% python3 -q
>>> import numpy as np
>>> np.set_printoptions(precision=1, suppress=True, linewidth=140, legacy="1.25")
>>> E = np.load("a.npy")
>>> E
array([[ 8. , -8.9,  9.1,  2.9],
       [ 8. , -9. ,  9.1,  2.9],
       [ 8.1, -9.1,  9. ,  3. ],
       [ 8.1, -8.9,  8.9,  3. ],
       [ 8.1, -9. ,  9.1,  3.1],
       [ 8.2, -9.1,  9.1,  3.1],
       [ 8. , -8.9,  8.9,  3.1],
       [ 8.1, -8.9,  9.1,  2.9],
       [-6. ,  6. , -5.1,  2.9],
       [-6.2,  6. , -5. ,  3. ],
       [-6. ,  6. , -5. ,  3. ],
       [-6.1,  5.9, -5.1,  3. ],
       [-6.1,  6. , -5. ,  3.1],
       [-6.1,  6. , -4.8,  3. ],
       [-6.1,  6.1, -4.9,  3. ],
       [-5.9,  5.9, -5.1,  3. ],
       [-6. ,  8.9, -6.1,  2. ],
       [-6. ,  9.1, -5.9,  1.8],
       [-6.2,  8.9, -5.8,  2. ],
       [-5.9,  9.1, -6. ,  2. ],
       [-6. ,  9.2, -6.2,  1.8],
       [-5.9,  9.1, -6. ,  2. ],
       [-5.9,  9.2, -6.1,  1.9],
       [-6. ,  8.9, -6. ,  2. ]])
>>> Ac = E - E.mean(axis=0)
>>> left, s, VT = np.linalg.svd(Ac, full_matrices=False)
>>> np.round(Ac.mean(axis=0), 1) + 0
array([0., 0., 0., 0.])
>>> np.abs(VT[-1])
array([0.2, 0.4, 0.2, 0.9])
>>> np.searchsorted(np.cumsum(s ** 2) / (s ** 2).sum(), 0.9) + 1
1
>>> (np.sign(left[:, 0]) == np.sign(left[0, 0])).astype(int)
array([1, 1, 1, 1, 1, 1, 1, 1, 0, 0, 0, 0, 0, 0, 0, 0, 0, 0, 0, 0, 0, 0, 0, 0])
>>> np.round(s ** 2 / (s ** 2).sum(), 1) + 0
array([1., 0., 0., 0.])
>>> gram = np.cov(E, rowvar=False)
>>> round(np.corrcoef(E[:, 0], E[:, 1])[0, 1], 1)
-1.0
>>> np.round(np.linalg.eigvalsh(gram)[::-1], 1) + 0
array([159.4,   0.9,   0. ,   0. ])
>>> np.polyfit(E[:, 0], E[:, 1], 1)
array([-1.2,  0.5])
>>> gram.shape
(4, 4)
>>> gram
array([[ 46.1, -53.9,  47.5,   1.7],
       [-53.9,  64.7, -56.2,  -2.6],
       [ 47.5, -56.2,  49.2,   2. ],
       [  1.7,  -2.6,   2. ,   0.3]])
>>> hat = E @ np.linalg.solve(E.T @ E, E.T)
>>> round(np.trace(hat), 1)
4.0
>>> np.diag(hat)
array([0.2, 0.2, 0.1, 0.2, 0.1, 0.1, 0.1, 0.1, 0.1, 0.2, 0.1, 0.2, 0.1, 0.2, 0.2, 0.3, 0.1, 0.2, 0.3, 0.1, 0.2, 0.1, 0.2, 0.1])
>>> basis = E[[21, 10]].astype(float)
>>> for _ in range(6):
...     z = np.linalg.norm(E[:, None] - basis, axis=-1).argmin(axis=1)
...     basis = np.array([E[z == j].mean(axis=0) for j in range(2)])
... 
>>> z
array([1, 1, 1, 1, 1, 1, 1, 1, 0, 0, 0, 0, 0, 0, 0, 0, 0, 0, 0, 0, 0, 0, 0, 0])
>>> np.bincount(z)
array([16,  8])
>>> basis[1] - basis[0]
array([ 14.1, -16.5,  14.5,   0.5])
>>> basis
array([[-6. ,  7.5, -5.5,  2.5],
       [ 8.1, -9. ,  9. ,  3. ]])
